% python3 -q
>>> import numpy as np
>>> import numpy.linalg as la
>>> np.set_printoptions(suppress=True, linewidth=200)
>>> feats = np.loadtxt("block11.csv", delimiter=",")
>>> feats
array([[0., 0., 0., 0., 0., 4., 3.],
       [0., 0., 0., 0., 0., 5., 2.],
       [0., 0., 0., 0., 0., 4., 0.],
       [0., 0., 0., 0., 0., 1., 0.],
       [0., 0., 0., 0., 0., 1., 5.],
       [4., 5., 4., 1., 1., 0., 0.],
       [3., 2., 0., 0., 5., 0., 0.]])
>>> # rows and columns are dependent
>>> U, s, VT = la.svd(feats)
>>> s.round(1) + 0
array([8.8, 8.8, 4.4, 4.4, 0. , 0. , 0. ])
>>> np.argmax(s[:-1] / (s[1:] + 1e-6)) + 1
np.int64(4)
>>> other = U[:, :4] @ np.diag(s[:4]) @ VT[:4]
>>> la.matrix_rank(other)
np.int64(4)
>>> la.matrix_rank(feats, rtol=0.05)
np.int64(4)
>>> other.round(1) + 0
array([[0., 0., 0., 0., 0., 4., 3.],
       [0., 0., 0., 0., 0., 5., 2.],
       [0., 0., 0., 0., 0., 4., 0.],
       [0., 0., 0., 0., 0., 1., 0.],
       [0., 0., 0., 0., 0., 1., 5.],
       [4., 5., 4., 1., 1., 0., 0.],
       [3., 2., 0., 0., 5., 0., 0.]])
>>> E = np.load("test14.npy")
>>> E.round(1) + 0
array([[ 2.3,  0. , -0.4, -0.4, -0.7,  0.1, -0.6, -0.2],
       [ 0. ,  2.7,  0.6,  0.1, -0.3,  0.2, -0.4,  0. ],
       [-0.4,  0.6,  1.7, -0.4,  0.1, -0.4,  0.4, -0.2],
       [-0.4,  0.1, -0.4,  1.7, -0.5,  0. , -0.5,  0.4],
       [-0.7, -0.3,  0.1, -0.5,  1.1, -0.5, -0.3,  0.6],
       [ 0.1,  0.2, -0.4,  0. , -0.5,  1.9,  1. ,  0.7],
       [-0.6, -0.4,  0.4, -0.5, -0.3,  1. ,  1.7, -0.5],
       [-0.2,  0. , -0.2,  0.4,  0.6,  0.7, -0.5,  2.1]])
>>> # null space of dimension 2
>>> rng = np.random.default_rng(62486)
>>> labels = rng.permutation(8)
>>> labels
array([3, 7, 2, 5, 6, 1, 4, 0])
>>> other = E[labels][:, labels]
>>> round(la.det(other), 1), round(la.det(E[labels]), 1)
(np.float64(-0.0), np.float64(0.0))
>>> np.round(np.sort(np.abs(la.eigvals(other))), 1) + 0
array([0., 0., 1., 2., 3., 3., 3., 3.])
>>> np.round(np.diag(other), 1)
array([1.7, 2.1, 1.7, 1.9, 1.7, 2.7, 1.1, 2.3])
>>> gram = E.T @ E
>>> np.round(la.eigvalsh(gram)[::-1], 1) + 0
array([9., 9., 9., 9., 4., 1., 0., 0.])
>>> la.matrix_rank(gram)
np.int64(6)
>>> (E @ E.T).shape
(8, 8)
>>> np.round(np.diag(gram), 1)
array([6.5, 7.9, 3.8, 3.9, 2.8, 5.6, 4.9, 5.6])
>>> evals, evecs = la.eigh(E)
>>> np.round(la.svd(E, compute_uv=False), 1) + 0
array([3., 3., 3., 3., 2., 1., 0., 0.])
>>> np.round(evecs.T @ evecs, 1) + 0
array([[1., 0., 0., 0., 0., 0., 0., 0.],
       [0., 1., 0., 0., 0., 0., 0., 0.],
       [0., 0., 1., 0., 0., 0., 0., 0.],
       [0., 0., 0., 1., 0., 0., 0., 0.],
       [0., 0., 0., 0., 1., 0., 0., 0.],
       [0., 0., 0., 0., 0., 1., 0., 0.],
       [0., 0., 0., 0., 0., 0., 1., 0.],
       [0., 0., 0., 0., 0., 0., 0., 1.]])
>>> mat = np.load("layer15.npy")
>>> mat.round(1) + 0
array([[ 0.6, -0.2, -0.2, -0.4, -0.4, -0.2, -0.1, -0.4],
       [-0.2,  0.8, -0.2, -0.2, -0.2, -0.1,  0. , -0.3],
       [-0.2, -0.2,  0.8, -0.2, -0.2, -0.1,  0. , -0.3],
       [-0.4, -0.2, -0.2,  0.6, -0.4, -0.2, -0.1, -0.4],
       [-0.4, -0.2, -0.2, -0.4,  0.6, -0.2, -0.1, -0.4],
       [-0.2, -0.1, -0.1, -0.2, -0.2,  0.9,  0. , -0.2],
       [-0.1,  0. ,  0. , -0.1, -0.1,  0. ,  1. , -0.1],
       [-0.4, -0.3, -0.3, -0.4, -0.4, -0.2, -0.1,  0.5]])
>>> # orthonormal columns
>>> np.round(mat[:, 7] @ mat[:, 0], 1)
np.float64(0.0)
>>> np.round(la.svd(mat, compute_uv=False), 1)
array([1., 1., 1., 1., 1., 1., 1., 1.])
>>> np.round(mat @ mat.T, 1) + 0
array([[1., 0., 0., 0., 0., 0., 0., 0.],
       [0., 1., 0., 0., 0., 0., 0., 0.],
       [0., 0., 1., 0., 0., 0., 0., 0.],
       [0., 0., 0., 1., 0., 0., 0., 0.],
       [0., 0., 0., 0., 1., 0., 0., 0.],
       [0., 0., 0., 0., 0., 1., 0., 0.],
       [0., 0., 0., 0., 0., 0., 1., 0.],
       [0., 0., 0., 0., 0., 0., 0., 1.]])
>>> u, v = mat[5], mat[6]
>>> u @ v
np.float64(0.0)
>>> pr = (u @ v) / (u @ u) * u
>>> pr
array([-0., -0., -0., -0., -0.,  0., -0., -0.])
>>> (v - pr) @ u
np.float64(0.0)
>>> u = np.array([2, 1, 1, 0, 1, 3, 2, 2])
>>> other = mat + np.outer(u, np.eye(8)[2])
>>> la.matrix_rank(other - mat)
np.int64(1)
>>> M = np.loadtxt("sample2.csv", delimiter=",")
>>> M
array([[  3.5,   0.3,  -4.5],
       [  3.1,  -3.1, -10.2],
       [  7.1,   5.1,  -1.9],
       [  6.6,   2.3,  -6.6],
       [  3.4,   0.9,  -3.1],
       [  2.6,  -1.2,  -5.5],
       [ -0.2,  -4.4,  -6.3],
       [ -1.1,  -4.4,  -4.6],
       [  3.6,  -0.2,  -5.6],
       [  3.5,   0.2,  -4.6],
       [  2.2,  -0.3,  -2.9],
       [  6. ,   4.5,  -1. ],
       [  3.6,   1.1,  -3.1],
       [ -0.1,  -3.1,  -4. ],
       [  6.1,   4.1,  -2.1],
       [  0.9,  -2.3,  -4.5],
       [  4.5,   1.7,  -3.5],
       [  4.8,   2.6,  -2.3],
       [  3.3,  -0.4,  -5.4],
       [  2.9,   0.3,  -3.1],
       [  3. ,  -0.3,  -4.5],
       [  4.4,   0.6,  -5.7],
       [ -1.5,  -6.4,  -7.9],
       [  1.1,  -0.8,  -1.7],
       [  1.2,  -2.8,  -6. ],
       [  4.1,   0.2,  -5.9],
       [  2.3,  -1. ,  -4.7],
       [  0.9,  -1.4,  -2.7],
       [  4.7,   1.3,  -4.8],
       [ -3.4,  -8.9,  -8.9],
       [  6.7,   4.6,  -2.3]])
>>> d = la.norm(M[:, None] - M[None], axis=-1)
>>> d.mean(axis=1).argmax()
np.int64(29)
>>> d.shape
(31, 31)
>>> d[:5, :5].round(1)
array([[ 0. ,  6.6,  6.5,  4.2,  1.5],
       [ 6.6,  0. , 12.3,  7.4,  8.2],
       [ 6.5, 12.3,  0. ,  5.5,  5.7],
       [ 4.2,  7.4,  5.5,  0. ,  4.9],
       [ 1.5,  8.2,  5.7,  4.9,  0. ]])
>>> np.unravel_index(d.round(6).argmax(), d.shape)
(np.int64(2), np.int64(29))
>>> d[26].round(1)
array([ 1.8,  5.9,  8.3,  5.7,  2.7,  0.9,  4.5,  4.8,  1.8,  1.7,  1.9,  7.6,  2.9,  3.3,  6.9,  1.9,  3.7,  5. ,  1.4,  2.1,  1. ,  2.8,  7.3,  3.2,  2.5,  2.5,  0. ,  2.5,  3.3, 10.6,  7.5])
>>> d[26].round(6).argsort(kind="stable")[:4]
array([26,  5, 20, 18])
>>> la.matrix_rank(d ** 2)
np.int64(5)
>>> proj = M @ la.solve(M.T @ M, M.T)
>>> np.allclose(proj @ proj, proj)
True
>>> np.round(la.eigvalsh(proj), 1) + 0
array([0., 0., 0., 0., 0., 0., 0., 0., 0., 0., 0., 0., 0., 0., 0., 0., 0., 0., 0., 0., 0., 0., 0., 0., 0., 0., 0., 0., 1., 1., 1.])
>>> np.round(np.trace(proj), 1)
np.float64(3.0)
>>> Xc = M - M.mean(axis=0)
>>> U, s, VT = la.svd(Xc, full_matrices=False)
>>> (np.sign(U[:, 0]) == np.sign(U[0, 0])).astype(int)
array([1, 0, 1, 1, 1, 0, 0, 0, 1, 1, 1, 1, 1, 0, 1, 0, 1, 1, 0, 1, 1, 1, 0, 0, 0, 1, 0, 0, 1, 0, 1])
>>> np.round((s ** 2).sum() ** 2 / (s ** 4).sum(), 1)
np.float64(1.3)
>>> np.abs(VT[0]).argmax()
np.int64(1)
>>> np.round(VT[0] * np.sign(VT[0, np.abs(VT[0]).argmax()]), 1)
array([0.6, 0.7, 0.4])
>>> vec = np.array([0, 2, 1])
>>> target = M @ vec
>>> target.round(1)
array([ -3.9, -16.4,   8.3,  -2. ,  -1.3,  -7.9, -15.1, -13.4,  -6. ,  -4.2,  -3.5,   8. ,  -0.9, -10.2,   6.1,  -9.1,  -0.1,   2.9,  -6.2,  -2.5,  -5.1,  -4.5, -20.7,  -3.3, -11.6,  -5.5,  -6.7,
        -5.5,  -2.2, -26.7,   6.9])
>>> np.round(la.lstsq(M, target)[0], 1) + 0
array([0., 2., 1.])
>>> target = target + 0.1 * rng.normal(size=31)
>>> target.round(1)
array([ -4.1, -16.5,   8.2,  -1.9,  -1.3,  -7.8, -15.3, -13.5,  -6.1,  -4.2,  -3.6,   7.9,  -1.1, -10. ,   6.1,  -9.1,  -0.2,   2.8,  -6.1,  -2.4,  -5. ,  -4.6, -20.9,  -3.5, -11.7,  -5.3,  -6.7,
        -5.6,  -2.2, -26.6,   6.9])
>>> coef, *_ = la.lstsq(M, target)
>>> round(la.norm(target - M @ coef), 1)
np.float64(0.6)
>>> np.round(M.T @ (target - M @ coef), 1) + 0
array([0., 0., 0.])
>>> A = np.load("run3.npy")
>>> A
array([[ 9,  3, -2,  5, -1],
       [ 3, 14, -7, 11,  8],
       [-2, -7,  6, -9, -5],
       [ 5, 11, -9, 14,  7],
       [-1,  8, -5,  7,  6]])
>>> # symmetric, so the eigenvalues are real
>>> round(la.norm(A, 2) / la.norm(A), 1)
np.float64(1.0)
>>> la.cond(A) > 100
np.True_
>>> np.argsort(-la.norm(A, axis=0).round(6), kind="stable")[:3]
array([3, 1, 2])
>>> other = A / np.sqrt((A ** 2).mean(axis=1, keepdims=True))
>>> other[1].round(1)
array([ 0.3,  1.5, -0.7,  1.2,  0.9])
>>> la.matrix_rank(other) == la.matrix_rank(A)
np.True_
>>> np.round(A - A.mean(axis=1, keepdims=True), 1)
array([[  6.2,   0.2,  -4.8,   2.2,  -3.8],
       [ -2.8,   8.2, -12.8,   5.2,   2.2],
       [  1.4,  -3.6,   9.4,  -5.6,  -1.6],
       [ -0.6,   5.4, -14.6,   8.4,   1.4],
       [ -4. ,   5. ,  -8. ,   4. ,   3. ]])
>>> np.round(la.norm(other, axis=1), 1)
array([2.2, 2.2, 2.2, 2.2, 2.2])
>>> vec = np.array([0, 2, 2, 2, 0])
>>> h = np.maximum(A @ vec, 0)
>>> A.T @ h
array([ 356, 1052, -664, 1044,  620])
>>> h
array([12, 36,  0, 32, 20])
>>> np.maximum(A @ vec, 0) - np.maximum(-A @ vec, 0)
array([ 12,  36, -20,  32,  20])
>>> np.round(np.tanh(A @ vec), 1)
array([ 1.,  1., -1.,  1.,  1.])
>>> data = np.load("x.npy")
>>> data
array([[ 0, 12,  3,  2,  0,  1,  2],
       [ 1, 12,  3,  0,  2,  3,  2],
       [ 3,  0,  0,  0,  2,  0,  2],
       [ 1,  8,  2,  3,  1,  2,  1],
       [ 3,  4,  1,  1,  1,  2,  3],
       [ 3,  0,  0,  0,  0,  1,  0],
       [ 1,  4,  1,  3,  2,  1,  0],
       [ 1, 12,  3,  1,  0,  2,  1],
       [ 3,  0,  0,  0,  3,  2,  1]])
>>> U, s, VT = la.svd(data)
>>> evecs = VT[:(s > 1e-8).sum()]
>>> vec = data[7] + -2 * data[4] + rng.integers(2) * np.eye(7)[6]
>>> vec
array([-5.,  4.,  1., -1., -2., -2., -4.])
>>> np.round(la.norm(vec - evecs.T @ evecs @ vec), 1)
np.float64(0.0)
>>> np.round(evecs.T @ evecs, 1) + 0
array([[1. , 0. , 0. , 0. , 0. , 0. , 0. ],
       [0. , 0.9, 0.2, 0. , 0. , 0. , 0. ],
       [0. , 0.2, 0.1, 0. , 0. , 0. , 0. ],
       [0. , 0. , 0. , 1. , 0. , 0. , 0. ],
       [0. , 0. , 0. , 0. , 1. , 0. , 0. ],
       [0. , 0. , 0. , 0. , 0. , 1. , 0. ],
       [0. , 0. , 0. , 0. , 0. , 0. , 1. ]])
>>> la.matrix_rank(np.vstack([data, vec]))
np.int64(6)
>>> np.allclose(evecs.T @ evecs @ vec, vec)
True
